% python3 -q
>>> import numpy as np
>>> np.set_printoptions(precision=2, suppress=True, linewidth=200)
>>> A = np.loadtxt("dump.csv", delimiter=",")
>>> A
array([[ 4.,  1.,  1.],
       [ 0.,  2.,  0.],
       [ 0., -1., -2.]])
>>> ev, V = np.linalg.eig(A)
>>> np.prod(ev)
np.float64(-16.0)
>>> print(np.sort(np.linalg.eigvals(A @ A)))
[ 4.  4. 16.]
>>> A @ V[:, 0] - ev[0] * V[:, 0]
array([0., 0., 0.])
>>> np.sort(np.linalg.eigvals(A.T))
array([-2.,  2.,  4.])
>>> ev
array([ 4., -2.,  2.])
>>> A - A[0]
array([[ 0.,  0.,  0.],
       [-4.,  1., -1.],
       [-4., -2., -3.]])
>>> print(np.linalg.matrix_rank(A))
3
>>> A.mean(axis=0)
array([ 1.33,  0.67, -0.33])
>>> mat = np.array([[0, 1, -3, 0], [-1, 0, 0, -2], [3, 0, 0, 3], [0, 2, -3, 0]])
>>> # antisymmetric, zero diagonal
>>> rng = np.random.default_rng(21)
>>> labels = rng.permutation(4)
>>> labels
array([0, 1, 3, 2])
>>> other = mat[labels][:, labels]
>>> np.diag(other)
array([0, 0, 0, 0])
>>> print(np.sort(np.abs(np.linalg.eigvals(other))))
[0.63 0.63 4.75 4.75]
>>> np.trace(other)
np.int64(0)
>>> np.allclose(other, mat)
False
>>> r0, g = mat[1], mat[0]
>>> r0 @ g
np.int64(0)
>>> pr = (r0 @ g) / (r0 @ r0) * r0
>>> np.round(np.linalg.norm(r0 + g) ** 2 + np.linalg.norm(r0 - g) ** 2, 2)
np.float64(30.0)
>>> np.outer(r0, g)
array([[ 0, -1,  3,  0],
       [ 0,  0,  0,  0],
       [ 0,  0,  0,  0],
       [ 0, -2,  6,  0]])
>>> print((g - pr) @ r0)
0.0
>>> g - pr
array([ 0.,  1., -3.,  0.])
>>> O, V = np.linalg.qr(mat[:, :2])[0], np.linalg.qr(mat[:, 2:])[0]
>>> sv = np.linalg.svd(O.T @ V, compute_uv=False)
>>> print((sv > 0.9).sum())
2
>>> blk = np.stack([mat, -2 * mat, mat[::-1]])
>>> blk.shape
(3, 4, 4)
>>> print(np.linalg.matrix_rank(blk.reshape(3, -1)))
2
>>> np.linalg.matrix_rank(blk)
array([4, 4, 4])
>>> blk.sum(axis=0)
array([[ 0,  1,  0,  0],
       [ 4,  0,  0,  5],
       [-4,  0,  0, -5],
       [ 0, -1,  0,  0]])
>>> print(np.linalg.norm(blk, axis=(1, 2)))
[ 6.78 13.56  6.78]
>>> labels = rng.permutation(3)
>>> labels
array([0, 1, 2])
>>> other = A[labels][:, labels]
>>> np.trace(other)
np.float64(4.0)
>>> print(np.round(np.linalg.det(other), 2), round(float(np.linalg.det(A[labels])), 2))
-16.0 -16.0
>>> X = np.loadtxt("m.csv", delimiter=",")
>>> X
array([[13.,  4., 12., 20.],
       [ 4., -2.,  3.,  5.],
       [12.,  3.,  6., 15.],
       [20.,  5., 15., 22.]])
>>> # equal to its transpose
>>> left, sv, Vh = np.linalg.svd(X)
>>> sv
array([48.,  3.,  3.,  3.])
>>> other = left[:, :1] @ np.diag(sv[:1]) @ Vh[:1]
>>> print(round(np.linalg.norm(X - other, 2), 2), round(float(sv[1]), 2))
3.0 3.0
>>> np.round(np.abs(X - other).max(), 2)
np.float64(2.94)
>>> np.linalg.matrix_rank(X, rtol=0.05)
np.int64(4)
>>> ev, V = np.linalg.eigh(X)
>>> vec = np.array([2, -2, 0, 0])
>>> (np.sign(V[:, -1].round(6)) == np.sign(V[0, -1].round(6))).astype(int)
array([1, 1, 1, 1])
>>> vec @ X @ vec
np.float64(12.0)
>>> K = np.loadtxt("arr.csv", delimiter=",")
>>> K
array([[ 0.,  0., -6.],
       [ 0.,  0., -3.],
       [-6., -3.,  0.]])
>>> # rank 2
>>> vec = np.array([-1, 8, -6])
>>> a = np.maximum(K @ vec, 0)
>>> print(a)
[36. 18.  0.]
>>> K * (a > 1e-9)[:, None]
array([[ 0.,  0., -6.],
       [ 0.,  0., -3.],
       [-0., -0.,  0.]])
>>> print(K.T @ a)
[   0.    0. -270.]
>>> np.tanh(K @ vec)
array([ 1.,  1., -1.])
>>> np.maximum(K @ (3 * vec), 0)
array([108.,  54.,   0.])
>>> E = np.load("run8.npy")
>>> E
array([[0., 2.],
       [2., 0.]])
>>> # symmetric
>>> np.unravel_index(np.abs(E).argmax(), E.shape)
(np.int64(0), np.int64(1))
>>> E.sum(axis=0)
array([2., 2.])
>>> print(E.sum(axis=1))
[2. 2.]
>>> np.round(np.linalg.norm(E), 2)
np.float64(2.83)
>>> np.abs(E).max()
np.float64(2.0)
>>> np.diff(E, axis=0)
array([[ 2., -2.]])
>>> np.linalg.svd(E, compute_uv=False)
array([2., 2.])
>>> np.kron(np.eye(2, dtype=int), E)
array([[0., 2., 0., 0.],
       [2., 0., 0., 0.],
       [0., 0., 0., 2.],
       [0., 0., 2., 0.]])
>>> round(np.linalg.det(E.T), 2)
np.float64(-4.0)
>>> other = np.linalg.inv(E)
>>> (np.abs(other) > 1e-9).astype(int)
array([[0, 1],
       [1, 0]])
>>> np.linalg.inv(other)
array([[0., 2.],
       [2., 0.]])
>>> round(np.linalg.slogdet(E)[0], 2)
np.float64(-1.0)
>>> np.round(np.linalg.cond(E), 2)
np.float64(1.0)
>>> E @ other
array([[1., 0.],
       [0., 1.]])
>>> ev, V = np.linalg.eigh(E)
>>> vec = np.array([-1, -2])
>>> print((np.sign(V[:, -1].round(6)) == np.sign(V[0, -1].round(6))).astype(int))
[1 1]
>>> vec @ E @ vec / (vec @ vec), ev[0], ev[-1]
(np.float64(1.6), np.float64(-2.0), np.float64(2.0))
>>> np.round(V * np.abs(ev) @ V.T, 2) + 0
array([[2., 0.],
       [0., 2.]])
>>> vec @ E @ vec
np.float64(8.0)
>>> V * np.maximum(ev, 0) @ V.T
array([[1., 1.],
       [1., 1.]])
>>> labels = rng.permutation(2)
>>> labels
array([0, 1])
>>> other = E[labels][:, labels]
>>> np.allclose(other, E)
True
>>> other
array([[0., 2.],
       [2., 0.]])
>>> np.sort(np.abs(np.linalg.eigvals(other)))
array([2., 2.])
>>> print(round(float(np.linalg.det(other)), 2), np.round(np.linalg.det(E[labels]), 2))
-4.0 -4.0
>>> data = np.loadtxt("case0.csv", delimiter=",")
>>> data
array([[1.  , 0.2 , 0.04, 0.01],
       [0.2 , 1.  , 0.2 , 0.04],
       [0.04, 0.2 , 1.  , 0.2 ],
       [0.01, 0.04, 0.2 , 1.  ]])
>>> ev, V = np.linalg.eig(data)
>>> ev
array([1.36, 1.08, 0.71, 0.85])
>>> np.sort(np.linalg.eigvals(np.linalg.inv(data)))
array([0.73, 0.93, 1.18, 1.41])
>>> round(float(np.prod(ev)), 2)
0.88
>>> vec = np.ones(4)
>>> for _ in range(5):
...     vec = data @ vec
...     vec /= np.linalg.norm(vec)
...     print(round(vec @ data @ vec, 2))
... 
1.36
1.36
1.36
1.36
1.36
>>> round(np.linalg.eigvalsh(data)[-1], 2)
np.float64(1.36)
>>> Lm = np.linalg.cholesky(data)
>>> np.linalg.eigvalsh(data).min() > 0
np.True_
>>> print(round(np.prod(np.diag(Lm)) ** 2, 2), np.round(np.linalg.det(data), 2))
0.88 0.88
>>> data / np.sqrt(np.outer(np.diag(data), np.diag(data)))
array([[1.  , 0.2 , 0.04, 0.01],
       [0.2 , 1.  , 0.2 , 0.04],
       [0.04, 0.2 , 1.  , 0.2 ],
       [0.01, 0.04, 0.2 , 1.  ]])
>>> other = np.linalg.inv(data)
>>> round(float(np.linalg.slogdet(data)[0]), 2)
1.0
>>> round(float(np.linalg.cond(data)), 2)
1.92
>>> np.allclose(other, data.T)
False
>>> np.round(np.linalg.det(data) * other, 2) + 0
array([[ 0.92, -0.18,  0.  ,  0.  ],
       [-0.18,  0.96, -0.18,  0.  ],
       [ 0.  , -0.18,  0.96, -0.18],
       [ 0.  ,  0.  , -0.18,  0.92]])
>>> (np.abs(other) > 1e-9).astype(int)
array([[1, 1, 1, 1],
       [1, 1, 1, 1],
       [1, 1, 1, 1],
       [1, 1, 1, 1]])
>>> round(np.linalg.det(data) * np.linalg.det(other), 2)
np.float64(1.0)
>>> print(np.round(data @ other, 2) + 0)
[[1. 0. 0. 0.]
 [0. 1. 0. 0.]
 [0. 0. 1. 0.]
 [0. 0. 0. 1.]]
>>> r0 = np.array([-3, 1])
>>> m1 = r0[np.abs(np.subtract.outer(np.arange(2), np.arange(2)))]
>>> m1
array([[-3,  1],
       [ 1, -3]])
>>> # symmetric, so the eigenvalues are real
>>> ev, V = np.linalg.eigh(m1)
>>> vec = np.array([2, 3])
>>> vec @ m1 @ vec
np.int64(-27)
>>> V * np.abs(ev) @ V.T
array([[ 3., -1.],
       [-1.,  3.]])
>>> print((np.sign(V[:, -1].round(6)) == np.sign(V[0, -1].round(6))).astype(int))
[1 1]
>>> other = np.linalg.inv(m1)
>>> np.round(np.linalg.det(m1) * np.linalg.det(other), 2)
np.float64(1.0)
>>> print(np.linalg.det(m1) * other)
[[-3. -1.]
 [-1. -3.]]
>>> print(np.allclose(other, m1.T))
False
>>> [round(float(x), 2) for x in np.linalg.svd(K, compute_uv=False)[:3]]
[6.71, 6.71, 0.0]
>>> np.round(np.linalg.norm(K, 2) / np.linalg.norm(K), 2)
np.float64(0.71)
>>> np.argsort(-np.linalg.norm(K, axis=0).round(6), kind="stable")[:3]
array([2, 0, 1])
>>> vec = np.array([-1, -1])
>>> rhs = m1 @ vec
>>> b, lr = np.zeros(2), 1 / np.linalg.norm(m1, 2) ** 2
>>> for i in range(4):
...     b -= lr * m1.T @ (m1 @ b - rhs)
...     if i % 1 == 0: print(i, round(np.linalg.norm(m1 @ b - rhs), 2))
... 
0 2.12
1 1.59
2 1.19
3 0.89
>>> np.round(np.linalg.cond(m1), 2)
np.float64(2.0)
>>> other = np.array([[1, 1, 2], [0, 2, 1]])
>>> cent = np.kron(other, m1)
>>> np.linalg.matrix_rank(cent)
np.int64(4)
>>> J = np.load("mat.npy")
>>> J
array([[ 1, -2,  4, -8],
       [ 1, -1,  1, -1],
       [ 1,  0,  0,  0]])
>>> # row 0 is much longer than the rest
>>> other = np.array([[-1, 3], [-1, 1], [0, 2], [1, -3]])
>>> print(np.einsum("ik,kj->ji", J, other))
[[-7 -1 -1]
 [33  7  3]]
>>> print(np.linalg.matrix_rank(np.vstack([J, other.T])))
4
>>> other.T @ J.T
array([[-7, -1, -1],
       [33,  7,  3]])
>>> np.linalg.matrix_rank(J @ other)
np.int64(2)
>>> np.einsum("ik,kj->ij", J, other)
array([[-7, 33],
       [-1,  7],
       [-1,  3]])
